$ python -q
>>> import numpy as np
>>> np.set_printoptions(suppress=True, linewidth=120)
>>> A2 = np.array([[1, 1], [1, -1]])
>>> rng = np.random.default_rng(999)
>>> m1 = np.kron(A2, np.kron(A2, A2))[rng.permutation(8)][:6]
>>> m1
array([[ 1, -1,  1, -1,  1, -1,  1, -1],
       [ 1,  1, -1, -1,  1,  1, -1, -1],
       [ 1,  1,  1,  1,  1,  1,  1,  1],
       [ 1, -1, -1,  1, -1,  1,  1, -1],
       [ 1,  1, -1, -1, -1, -1,  1,  1],
       [ 1,  1,  1,  1, -1, -1, -1, -1]])
>>> T = np.stack([m1, -1 * m1, m1[::-1]])
>>> np.einsum("bij,cij->bc", T, T)
array([[ 48, -48,   0],
       [-48,  48,   0],
       [  0,   0,  48]])
>>> (T @ m1.T).shape
(3, 6, 6)
>>> np.linalg.matrix_rank(T.reshape(3, -1))
np.int64(2)
>>> T.sum(axis=0)
array([[ 1,  1,  1,  1, -1, -1, -1, -1],
       [ 1,  1, -1, -1, -1, -1,  1,  1],
       [ 1, -1, -1,  1, -1,  1,  1, -1],
       [ 1,  1,  1,  1,  1,  1,  1,  1],
       [ 1,  1, -1, -1,  1,  1, -1, -1],
       [ 1, -1,  1, -1,  1, -1,  1, -1]])
>>> np.linalg.matrix_rank(T)
array([6, 6, 6])
>>> U, sigma, VT = np.linalg.svd(m1, full_matrices=False)
>>> np.allclose(U * sigma @ VT, m1)
True
>>> (sigma > 1e-8).sum()
np.int64(6)
>>> np.round(U.T @ m1 @ VT.T, 2) + 0
array([[2.83, 0.  , 0.  , 0.  , 0.  , 0.  ],
       [0.  , 2.83, 0.  , 0.  , 0.  , 0.  ],
       [0.  , 0.  , 2.83, 0.  , 0.  , 0.  ],
       [0.  , 0.  , 0.  , 2.83, 0.  , 0.  ],
       [0.  , 0.  , 0.  , 0.  , 2.83, 0.  ],
       [0.  , 0.  , 0.  , 0.  , 0.  , 2.83]])
>>> np.round(np.cumsum(sigma ** 2) / np.sum(sigma ** 2), 2)
array([0.17, 0.33, 0.5 , 0.67, 0.83, 1.  ])
>>> round(float(np.sqrt((sigma ** 2).sum())), 2), round(float(np.linalg.norm(m1)), 2)
(6.93, 6.93)
>>> def softmax(z):
...     e = np.exp(z - z.max(axis=-1, keepdims=True))
...     return e / e.sum(axis=-1, keepdims=True)
... 
>>> np.round(softmax(m1[4]), 2)
array([0.22, 0.22, 0.03, 0.03, 0.03, 0.03, 0.22, 0.22])
>>> np.round(softmax(10 * m1[4]), 2) + 0
array([0.25, 0.25, 0.  , 0.  , 0.  , 0.  , 0.25, 0.25])
>>> scores = m1 @ m1.T / np.sqrt(8)
>>> softmax(scores).round(6).argmax(axis=1)
array([0, 1, 2, 3, 4, 5])
>>> W0 = np.array([[1, -2, 4, -8],
...     [1, -1, 1, -1],
...     [1, 0, 0, 0],
...     [1, 1, 1, 1],
...     [1, 2, 4, 8],
...     [1, 3, 9, 27],
...     [1, 4, 16, 64],
...     [1, 5, 25, 125]])
>>> # column 3 is much longer than the rest
>>> A2 = np.c_[W0[:, :1] @ np.array([[3]]), np.array([1, 0, 0, -2, 2, 1, 0, 2])]
>>> A2
array([[ 3,  1],
       [ 3,  0],
       [ 3,  0],
       [ 3, -2],
       [ 3,  2],
       [ 3,  1],
       [ 3,  0],
       [ 3,  2]])
>>> np.linalg.matrix_rank(A2)
np.int64(2)
>>> np.linalg.matrix_rank(np.c_[W0, A2])
np.int64(5)
>>> T = np.stack([W0, 5 * W0, W0[::-1]])
>>> T.shape
(3, 8, 4)
